$ ipython --no-banner

In [1]: import numpy as np

In [2]: import numpy.linalg as la

In [3]: np.set_printoptions(suppress=True, linewidth=120)

In [4]: def rnd(a):
   ...:     return np.round(a, 2) + 0
   ...: 

In [5]: M = np.load("layer1.npy")

In [6]: M
Out[6]: 
array([[-0.12,  0.02,  1.79],
       [-0.01,  0.02,  3.96],
       [ 0.29, -0.08, -4.01],
       [ 0.57, -0.06,  2.61],
       [ 0.74, -0.08,  3.47],
       [ 0.05,  0.01,  2.06],
       [-0.37,  0.1 ,  1.17],
       [ 0.22,  0.  ,  1.58],
       [-0.7 ,  0.18,  7.02],
       [-0.05,  0.01, -2.14],
       [-0.71,  0.1 ,  0.01],
       [-0.1 ,  0.06, -3.88],
       [-0.08, -0.04,  5.52],
       [-1.  ,  0.01,  0.29],
       [ 0.65,  0.1 ,  6.15],
       [-0.38, -0.09,  3.15],
       [-0.08, -0.01, -2.62],
       [-0.38, -0.11,  1.59],
       [ 0.76,  0.09,  5.54],
       [ 0.03,  0.13, -4.27],
       [-0.18, -0.05,  5.22]])

In [7]: # column 2 is much longer than the rest

In [8]: hat = M @ la.solve(M.T @ M, M.T)

In [9]: la.matrix_rank(np.eye(21) - hat)
Out[9]: np.int64(18)

In [10]: rnd(hat @ M[:, 2])
Out[10]: 
array([ 1.79,  3.96, -4.01,  2.61,  3.47,  2.06,  1.17,  1.58,  7.02, -2.14,  0.01, -3.88,  5.52,  0.29,  6.15,  3.15,
       -2.62,  1.59,  5.54, -4.27,  5.22])

In [11]: cov = np.cov(M, rowvar=False)

In [12]: rnd(la.eigvalsh(cov)[::-1])
Out[12]: array([11.95,  0.22,  0.01])

In [13]: rnd(M.std(axis=0))
Out[13]: array([0.46, 0.08, 3.37])

In [14]: rnd(np.polyfit(M[:, 2], M[:, 1], 1))
Out[14]: array([0.  , 0.01])

In [15]: rnd(np.corrcoef(M[:, 2], M[:, 1])[0, 1])
Out[15]: np.float64(0.05)

In [16]: cov.shape
Out[16]: (3, 3)

In [17]: np.argsort(-M.std(axis=0).round(6), kind="stable")
Out[17]: array([2, 0, 1])
